% ipython --no-banner

In [1]: import numpy as np

In [2]: np.set_printoptions(precision=1, suppress=True, linewidth=100, legacy="1.25")

In [3]: tidy = lambda a: np.round(a, 1) + 0

In [4]: mat = np.array([[1.4, -4.6, -0.9, -3.3],
   ...:     [-0.7, -1.4, 1.5, -2.1],
   ...:     [0.5, -0.3, 1.4, -2.5],
   ...:     [2.9, -1.1, -0.2, -1.7],
   ...:     [4.0, 1.0, 1.3, -1.5],
   ...:     [1.3, -2.0, 0.1, -2.6],
   ...:     [1.2, -1.9, 0.8, -2.2],
   ...:     [1.3, 2.8, 2.7, -0.4],
   ...:     [1.4, 0.4, 0.9, -1.3],
   ...:     [0.3, -3.1, -2.1, -1.4],
   ...:     [-1.6, -3.8, -1.2, -2.3],
   ...:     [0.6, -4.1, -0.5, -3.0],
   ...:     [0.9, 1.7, 3.2, -1.0],
   ...:     [1.3, -1.1, 0.9, -4.0],
   ...:     [0.9, 0.4, 0.8, -1.5]])

In [5]: basis = mat[[8, 9]].astype(float)

In [6]: for _ in range(6):
   ...:     labels = np.linalg.norm(mat[:, None] - basis, axis=-1).argmin(axis=1)
   ...:     basis = np.array([mat[labels == j].mean(axis=0) for j in range(2)])
   ...: 

In [7]: labels
Out[7]: array([1, 0, 0, 0, 0, 0, 0, 0, 0, 1, 1, 1, 0, 0, 0])

In [8]: tidy(basis)
Out[8]: 
array([[ 1.4, -0.1,  1.2, -1.9],
       [ 0.2, -3.9, -1.2, -2.5]])

In [9]: np.bincount(labels)
Out[9]: array([11,  4])

In [10]: r0 = np.array([1, -2, 0, 1, -1, 2])

In [11]: arr = r0[np.abs(np.subtract.outer(np.arange(6), np.arange(6)))]

In [12]: arr
Out[12]: 
array([[ 1, -2,  0,  1, -1,  2],
       [-2,  1, -2,  0,  1, -1],
       [ 0, -2,  1, -2,  0,  1],
       [ 1,  0, -2,  1, -2,  0],
       [-1,  1,  0, -2,  1, -2],
       [ 2, -1,  1,  0, -2,  1]])

In [13]: w, evecs = np.linalg.eigh(arr)

In [14]: vec = np.array([3, -2, -2, 2, 2, -2])

In [15]: vec @ arr @ vec
Out[15]: 21

In [16]: tidy(evecs * np.maximum(w, 0) @ evecs.T)
Out[16]: 
array([[ 1.6, -1.4,  0.4,  0.8, -1.4,  1.4],
       [-1.4,  1.7, -1.3,  0.2,  0.9, -1.4],
       [ 0.4, -1.3,  1.9, -1.4,  0.2,  0.8],
       [ 0.8,  0.2, -1.4,  1.9, -1.3,  0.4],
       [-1.4,  0.9,  0.2, -1.3,  1.7, -1.4],
       [ 1.4, -1.4,  0.8,  0.4, -1.4,  1.6]])

In [17]: np.abs(arr).sum(axis=1).max(), tidy(np.abs(w).max())
Out[17]: (7, 6.1)

In [18]: W0 = np.loadtxt("out3.csv", delimiter=",")

In [19]: W0
Out[19]: 
array([[ 0., 15.,  0.],
       [ 0., 10.,  0.],
       [ 0., 15.,  0.],
       [ 0., 15.,  0.],
       [ 0.,  5.,  0.],
       [ 0.,  5.,  0.],
       [ 3.,  0.,  2.],
       [ 0., 15.,  0.],
       [ 0., 15.,  0.],
       [ 0.,  5.,  0.],
       [ 3.,  0.,  2.],
       [ 0., 15.,  0.],
       [ 0., 15.,  0.],
       [ 0., 10.,  0.],
       [ 3.,  0.,  2.],
       [ 0., 15.,  0.],
       [ 0., 10.,  0.],
       [ 0., 15.,  0.],
       [ 0., 15.,  0.],
       [ 0., 15.,  0.],
       [ 0., 10.,  0.],
       [ 0.,  5.,  0.],
       [ 0., 15.,  0.],
       [ 0.,  5.,  0.],
       [ 0., 10.,  0.],
       [ 0.,  5.,  0.],
       [ 0.,  5.,  0.]])

In [20]: np.abs(np.diag(np.linalg.qr(W0)[1])) > 1e-9
Out[20]: array([ True,  True, False])

In [21]: tidy(W0 @ np.linalg.pinv(W0) @ W0)
Out[21]: 
array([[ 0., 15.,  0.],
       [ 0., 10.,  0.],
       [ 0., 15.,  0.],
       [ 0., 15.,  0.],
       [ 0.,  5.,  0.],
       [ 0.,  5.,  0.],
       [ 3.,  0.,  2.],
       [ 0., 15.,  0.],
       [ 0., 15.,  0.],
       [ 0.,  5.,  0.],
       [ 3.,  0.,  2.],
       [ 0., 15.,  0.],
       [ 0., 15.,  0.],
       [ 0., 10.,  0.],
       [ 3.,  0.,  2.],
       [ 0., 15.,  0.],
       [ 0., 10.,  0.],
       [ 0., 15.,  0.],
       [ 0., 15.,  0.],
       [ 0., 15.,  0.],
       [ 0., 10.,  0.],
       [ 0.,  5.,  0.],
       [ 0., 15.,  0.],
       [ 0.,  5.,  0.],
       [ 0., 10.,  0.],
       [ 0.,  5.,  0.],
       [ 0.,  5.,  0.]])
